In [1]: import numpy as np

In [2]: np.set_printoptions(precision=2, suppress=True, linewidth=160, legacy="1.25")

In [3]: F = np.loadtxt("test13.csv", delimiter=",")

In [4]: F
Out[4]: 
array([[1.  , 0.5 , 0.25, 0.12, 0.06, 0.03, 0.02, 0.01, 0.  ],
       [0.5 , 1.  , 0.5 , 0.25, 0.12, 0.06, 0.03, 0.02, 0.01],
       [0.25, 0.5 , 1.  , 0.5 , 0.25, 0.12, 0.06, 0.03, 0.02],
       [0.12, 0.25, 0.5 , 1.  , 0.5 , 0.25, 0.12, 0.06, 0.03],
       [0.06, 0.12, 0.25, 0.5 , 1.  , 0.5 , 0.25, 0.12, 0.06],
       [0.03, 0.06, 0.12, 0.25, 0.5 , 1.  , 0.5 , 0.25, 0.12],
       [0.02, 0.03, 0.06, 0.12, 0.25, 0.5 , 1.  , 0.5 , 0.25],
       [0.01, 0.02, 0.03, 0.06, 0.12, 0.25, 0.5 , 1.  , 0.5 ],
       [0.  , 0.01, 0.02, 0.03, 0.06, 0.12, 0.25, 0.5 , 1.  ]])

In [5]: w, evecs = np.linalg.eigh(F)

In [6]: x0 = np.array([2, 1, 0, 1, 2, 2, 1, 1, 2])

In [7]: round(float(x0 @ F @ x0 / (x0 @ x0)), 2), round(w[0], 2), np.round(w[-1], 2)
Out[7]: (2.1, 0.35, 2.63)

In [8]: np.linalg.eigvalsh(F[1:, 1:])
Out[8]: array([0.35, 0.38, 0.44, 0.56, 0.78, 1.16, 1.77, 2.56])

In [9]: np.round(evecs * np.maximum(w, 0) @ evecs.T, 2) + 0
Out[9]: 
array([[1.  , 0.5 , 0.25, 0.12, 0.06, 0.03, 0.02, 0.01, 0.  ],
       [0.5 , 1.  , 0.5 , 0.25, 0.12, 0.06, 0.03, 0.02, 0.01],
       [0.25, 0.5 , 1.  , 0.5 , 0.25, 0.12, 0.06, 0.03, 0.02],
       [0.12, 0.25, 0.5 , 1.  , 0.5 , 0.25, 0.12, 0.06, 0.03],
       [0.06, 0.12, 0.25, 0.5 , 1.  , 0.5 , 0.25, 0.12, 0.06],
       [0.03, 0.06, 0.12, 0.25, 0.5 , 1.  , 0.5 , 0.25, 0.12],
       [0.02, 0.03, 0.06, 0.12, 0.25, 0.5 , 1.  , 0.5 , 0.25],
       [0.01, 0.02, 0.03, 0.06, 0.12, 0.25, 0.5 , 1.  , 0.5 ],
       [0.  , 0.01, 0.02, 0.03, 0.06, 0.12, 0.25, 0.5 , 1.  ]])

In [10]: round(x0 @ F @ x0, 2)
Out[10]: 42.08

In [11]: np.round(evecs * np.sqrt(w) @ evecs.T, 2) + 0
Out[11]: 
array([[0.96, 0.25, 0.09, 0.04, 0.02, 0.01, 0.01, 0.  , 0.  ],
       [0.25, 0.93, 0.24, 0.09, 0.04, 0.02, 0.01, 0.01, 0.  ],
       [0.09, 0.24, 0.93, 0.24, 0.09, 0.04, 0.02, 0.01, 0.01],
       [0.04, 0.09, 0.24, 0.93, 0.24, 0.09, 0.04, 0.02, 0.01],
       [0.02, 0.04, 0.09, 0.24, 0.93, 0.24, 0.09, 0.04, 0.02],
       [0.01, 0.02, 0.04, 0.09, 0.24, 0.93, 0.24, 0.09, 0.04],
       [0.01, 0.01, 0.02, 0.04, 0.09, 0.24, 0.93, 0.24, 0.09],
       [0.  , 0.01, 0.01, 0.02, 0.04, 0.09, 0.24, 0.93, 0.25],
       [0.  , 0.  , 0.01, 0.01, 0.02, 0.04, 0.09, 0.25, 0.96]])

In [12]: A2 = np.linalg.inv(F)

In [13]: np.round(np.linalg.det(F) * np.linalg.det(A2), 2)
Out[13]: 1.0

In [14]: np.allclose(A2, F.T)
Out[14]: False

In [15]: round(float(np.linalg.cond(F)), 2)
Out[15]: 7.56

In [16]: round(np.linalg.slogdet(F)[0], 2)
Out[16]: 1.0

In [17]: K = np.load("w.npy")

In [18]: K
Out[18]: 
array([[13,  7, 15,  1,  2],
       [ 7, 19,  6,  7,  5],
       [15,  6, 18,  0,  3],
       [ 1,  7,  0,  3,  1],
       [ 2,  5,  3,  1,  5]])

In [19]: np.abs(np.diag(np.linalg.qr(K)[1])) > 1e-9
Out[19]: array([ True,  True,  True, False, False])

In [20]: np.allclose(K[:-1].T @ np.linalg.lstsq(K[:-1].T, K[-1])[0], K[-1])
Out[20]: True

In [21]: np.unique(K.round(6), axis=0).shape
Out[21]: (5, 5)

In [22]: w, evecs = np.linalg.eigh(K)

In [23]: np.unique(w.round(6) + 0, return_counts=True)[1]
Out[23]: array([2, 1, 1, 1])

In [24]: np.round(evecs @ np.diag(w) @ evecs.T, 2) + 0
Out[24]: 
array([[13.,  7., 15.,  1.,  2.],
       [ 7., 19.,  6.,  7.,  5.],
       [15.,  6., 18.,  0.,  3.],
       [ 1.,  7.,  0.,  3.,  1.],
       [ 2.,  5.,  3.,  1.,  5.]])

In [25]: np.abs(evecs[:, -1])
Out[25]: array([0.55, 0.51, 0.62, 0.13, 0.18])

In [26]: (w > 1e-8).sum(), (w < -1e-8).sum()
Out[26]: (3, 0)

In [27]: np.round(evecs.T @ evecs, 2) + 0
Out[27]: 
array([[1., 0., 0., 0., 0.],
       [0., 1., 0., 0., 0.],
       [0., 0., 1., 0., 0.],
       [0., 0., 0., 1., 0.],
       [0., 0., 0., 0., 1.]])

In [28]: np.round(np.linalg.svd(K, compute_uv=False), 2) + 0
Out[28]: array([37.2 , 16.95,  3.85,  0.  ,  0.  ])

In [29]: round(float(w.sum()), 2), np.trace(K)
Out[29]: (58.0, 58)

In [30]: U, sv, Vh = np.linalg.svd(K)

In [31]: np.argmax(sv[:-1] / (sv[1:] + 1e-6)) + 1
Out[31]: 3

In [32]: sv.round(2) + 0
Out[32]: array([37.2 , 16.95,  3.85,  0.  ,  0.  ])

In [33]: A2 = U[:, :3] @ np.diag(sv[:3]) @ Vh[:3]

In [34]: A2.round(2) + 0
Out[34]: 
array([[13.,  7., 15.,  1.,  2.],
       [ 7., 19.,  6.,  7.,  5.],
       [15.,  6., 18.,  0.,  3.],
       [ 1.,  7.,  0.,  3.,  1.],
       [ 2.,  5.,  3.,  1.,  5.]])

In [35]: round(np.linalg.eigvals(K).sum().real, 2)
Out[35]: 58.0

In [36]: round(float(np.linalg.det(K[::-1])), 2)
Out[36]: 0.0

In [37]: round(float(np.linalg.det(2 * K)), 2), round(np.linalg.det(K), 2)
Out[37]: (0.0, 0.0)

In [38]: np.kron(np.eye(2, dtype=int), K)
Out[38]: 
array([[13,  7, 15,  1,  2,  0,  0,  0,  0,  0],
       [ 7, 19,  6,  7,  5,  0,  0,  0,  0,  0],
       [15,  6, 18,  0,  3,  0,  0,  0,  0,  0],
       [ 1,  7,  0,  3,  1,  0,  0,  0,  0,  0],
       [ 2,  5,  3,  1,  5,  0,  0,  0,  0,  0],
       [ 0,  0,  0,  0,  0, 13,  7, 15,  1,  2],
       [ 0,  0,  0,  0,  0,  7, 19,  6,  7,  5],
       [ 0,  0,  0,  0,  0, 15,  6, 18,  0,  3],
       [ 0,  0,  0,  0,  0,  1,  7,  0,  3,  1],
       [ 0,  0,  0,  0,  0,  2,  5,  3,  1,  5]])

In [39]: np.einsum("ii->", K)
Out[39]: 58

In [40]: M = np.load("a.npy")

In [41]: M
Out[41]: 
array([[ 3., -1.,  3.],
       [ 0.,  1.,  1.],
       [ 0.,  0.,  3.]])

In [42]: U, sv, Vh = np.linalg.svd(M, full_matrices=False)

In [43]: (sv > 1e-8).sum()
Out[43]: 3

In [44]: np.round(U.T @ M @ Vh.T, 2) + 0
Out[44]: 
array([[4.98, 0.  , 0.  ],
       [0.  , 2.12, 0.  ],
       [0.  , 0.  , 0.85]])

In [45]: np.round(Vh @ Vh.T, 2) + 0
Out[45]: 
array([[1., 0., 0.],
       [0., 1., 0.],
       [0., 0., 1.]])

In [46]: U.shape, sv.shape, Vh.shape
Out[46]: ((3, 3), (3,), (3, 3))

In [47]: np.abs(U[:, 0]).round(6).argmax()
Out[47]: 0

In [48]: np.linalg.norm(M, axis=0)
Out[48]: array([3.  , 1.41, 4.36])

In [49]: round(float(np.linalg.norm(M, 1)), 2), round(np.linalg.norm(M, np.inf), 2)
Out[49]: (7.0, 7.0)

In [50]: M[0] @ M[1]
Out[50]: 2.0

In [51]: np.round(np.linalg.norm(M, 2), 2)
Out[51]: 4.98

In [52]: np.linalg.norm(M, axis=1).argmax()
Out[52]: 0

In [53]: Q, r_ = np.linalg.qr(M)

In [54]: np.trace(Q @ Q.T)
Out[54]: 3.0

In [55]: np.prod(np.diag(M)), round(float(np.linalg.det(M)), 2)
Out[55]: (9.0, 9.0)

In [56]: [int(np.linalg.matrix_rank(np.linalg.matrix_power(M, p))) for p in range(1, 4)]
Out[56]: [3, 3, 3]

In [57]: M @ M
Out[57]: 
array([[ 9., -4., 17.],
       [ 0.,  1.,  4.],
       [ 0.,  0.,  9.]])

In [58]: np.sort(np.linalg.eigvals(M))
Out[58]: array([1., 3., 3.])

In [59]: C2 = M.T @ M

In [60]: np.linalg.eigvalsh(C2)[::-1]
Out[60]: array([24.76,  4.51,  0.72])

In [61]: np.linalg.matrix_rank(C2)
Out[61]: 3

In [62]: (M @ M.T).shape
Out[62]: (3, 3)

In [63]: E, _ = np.linalg.qr(np.array([[-0.4, 0.6, 0.6, -0.5],
    ...:     [-0.9, 0.0, 0.2, -0.8],
    ...:     [2.4, -0.4, 0.3, -0.3],
    ...:     [-1.7, -0.3, 1.1, 1.4]]))

In [64]: E
Out[64]: 
array([[-0.13,  0.76, -0.63, -0.01],
       [-0.29, -0.09, -0.03, -0.95],
       [ 0.77, -0.3 , -0.52, -0.19],
       [-0.55, -0.56, -0.57,  0.23]])

In [65]: th = np.radians(72)

In [66]: r_ = np.eye(4)

In [67]: r_[1, 1] = r_[3, 3] = np.cos(th)

In [68]: r_[1, 3], r_[3, 1] = -np.sin(th), np.sin(th)

In [69]: r_
Out[69]: 
array([[ 1.  ,  0.  ,  0.  ,  0.  ],
       [ 0.  ,  0.31,  0.  , -0.95],
       [ 0.  ,  0.  ,  1.  ,  0.  ],
       [ 0.  ,  0.95,  0.  ,  0.31]])

In [70]: A2 = E @ r_.T

In [71]: A2
Out[71]: 
array([[-0.13,  0.25, -0.63,  0.72],
       [-0.29,  0.88, -0.03, -0.38],
       [ 0.77,  0.09, -0.52, -0.35],
       [-0.55, -0.4 , -0.57, -0.46]])

In [72]: rng = np.random.default_rng(47501)

In [73]: labels = rng.permutation(4)

In [74]: A2 = E[:, labels] * rng.choice([-1, 1], 4)

In [75]: A2
Out[75]: 
array([[-0.13,  0.63, -0.76, -0.01],
       [-0.29,  0.03,  0.09, -0.95],
       [ 0.77,  0.52,  0.3 , -0.19],
       [-0.55,  0.57,  0.56,  0.23]])

In [76]: U, _, Vh = np.linalg.svd(E.T @ A2)

In [77]: labels
Out[77]: array([0, 2, 1, 3])

In [78]: np.round(np.linalg.lstsq(E, A2)[0], 2) + 0
Out[78]: 
array([[ 1.,  0.,  0.,  0.],
       [ 0.,  0., -1.,  0.],
       [ 0., -1.,  0.,  0.],
       [ 0.,  0.,  0.,  1.]])

In [79]: W0 = np.load("x.npy")

In [80]: W0
Out[80]: 
array([[ 1,  0,  0,  0],
       [ 0,  3,  0,  0],
       [ 0,  0,  2,  0],
       [ 0,  0,  0, -3]])

In [81]: f = np.array([3, 1, -3, 2])

In [82]: A2 = E + np.outer(f, np.eye(4)[0])

In [83]: A2
Out[83]: 
array([[ 2.87,  0.76, -0.63, -0.01],
       [ 0.71, -0.09, -0.03, -0.95],
       [-2.23, -0.3 , -0.52, -0.19],
       [ 1.45, -0.56, -0.57,  0.23]])

In [84]: np.linalg.matrix_rank(A2 - E)
Out[84]: 1

In [85]: np.linalg.matrix_rank(np.linalg.inv(A2) - np.linalg.inv(E), tol=1e-8)
Out[85]: 1

In [86]: w, evecs = np.linalg.eig(A2)

In [87]: np.sort(np.linalg.eigvals(A2.T))
Out[87]: array([-0.96, -0.91,  1.07,  3.29])

In [88]: np.sort(np.linalg.eigvals(A2 @ A2))
Out[88]: array([ 0.83,  0.92,  1.16, 10.85])

In [89]: np.sort(np.linalg.eigvals(np.linalg.inv(A2)))
Out[89]: array([-1.1 , -1.04,  0.3 ,  0.93])

In [90]: round(np.prod(w), 2)
Out[90]: 3.09

In [91]: w, evecs = np.linalg.eig(W0)

In [92]: W0 @ evecs[:, 0] - w[0] * evecs[:, 0]
Out[92]: array([0., 0., 0., 0.])

In [93]: np.sort(np.linalg.eigvals(W0.T))
Out[93]: array([-3.,  1.,  2.,  3.])
